% ipython --no-banner

In [1]: import numpy as np

In [2]: np.set_printoptions(precision=2, suppress=True, linewidth=160)

In [3]: J = np.loadtxt("sample14.csv", delimiter=",")

In [4]: J
Out[4]: 
array([[ 50., -49.,   4.,  22., -28., -19.,   3.,  -4.,  48.,  29.,  66.],
       [ 71.,  25.,  38.,  -7.,  27., -20.,  69.,  62.,  72., -35.,   0.],
       [ 52.,  20.,  26.,  -7.,  21., -17.,  54.,  51.,  51., -25.,  -5.],
       [ -1.,  73.,  54., -15.,  51.,  36.,  21.,  -2.,  24., -83., -32.],
       [ 28., -29.,  18.,  21., -17.,   6., -15., -33.,  39.,   4.,  61.]])

In [5]: U, sig, vt = np.linalg.svd(J)

In [6]: sig.round(2) + 0
Out[6]: array([210.27, 170.42,  89.63,   0.  ,   0.  ])

In [7]: A2 = U[:, :3] @ np.diag(sig[:3]) @ vt[:3]

In [8]: np.linalg.matrix_rank(J, rtol=0.05)
Out[8]: np.int64(3)

In [9]: round(float(np.linalg.norm(J - A2) / np.linalg.norm(J)), 2)
Out[9]: 0.0

In [10]: np.round(np.abs(J - A2).max(), 2)
Out[10]: np.float64(0.0)

In [11]: np.unique(J.round(6), axis=0).shape
Out[11]: (5, 11)

In [12]: np.linalg.lstsq(J[:-1].T, J[-1])[2]
Out[12]: np.int32(3)

In [13]: np.abs(np.diag(np.linalg.qr(J)[1])) > 1e-9
Out[13]: array([ True,  True,  True, False, False])

In [14]: U, sig, vt = np.linalg.svd(J)

In [15]: evecs = vt[:(sig > 1e-8).sum()]

In [16]: rng = np.random.default_rng(36)

In [17]: vec = J[0] + -3 * J[4] + rng.integers(2) * np.eye(11)[1]

In [18]: vec
Out[18]: array([ -34.,   38.,  -50.,  -41.,   23.,  -37.,   48.,   95.,  -69.,   17., -117.])

In [19]: np.diag(evecs.T @ evecs)
Out[19]: array([0.32, 0.28, 0.22, 0.05, 0.13, 0.18, 0.26, 0.44, 0.37, 0.34, 0.4 ])

In [20]: w1 = np.array([[3, 3, 4],
    ...:     [5, 7, 9],
    ...:     [5, 3, 9],
    ...:     [5, 0, 7],
    ...:     [2, 2, 8],
    ...:     [3, 6, 3],
    ...:     [8, 0, 4],
    ...:     [3, 2, 8],
    ...:     [7, 6, 8],
    ...:     [1, 9, 0],
    ...:     [0, 8, 2]])

In [21]: b = np.array([2, 4, -2])

In [22]: hid = np.maximum(J @ w1 + b, 0)

In [23]: np.linalg.matrix_rank(hid)
Out[23]: np.int64(3)

In [24]: (hid > 0).astype(int)
Out[24]: 
array([[1, 1, 1],
       [1, 1, 1],
       [1, 1, 1],
       [1, 1, 1],
       [1, 1, 1]])

In [25]: (hid > 0).mean(axis=0)
Out[25]: array([1., 1., 1.])

In [26]: C = np.array([[-2, -1], [0, 2], [2, 1]])

In [27]: w1 @ C
Out[27]: 
array([[ 2,  7],
       [ 8, 18],
       [ 8, 10],
       [ 4,  2],
       [12, 10],
       [ 0, 12],
       [-8, -4],
       [10,  9],
       [ 2, 13],
       [-2, 17],
       [ 4, 18]])

In [28]: (hid @ C).round(6).argmax(axis=1)
Out[28]: array([1, 1, 1, 0, 1])

In [29]: hid @ C
Out[29]: 
array([[-278., 1305.],
       [1216., 1970.],
       [ 898., 1371.],
       [1456.,  986.],
       [ -56., 1238.]])
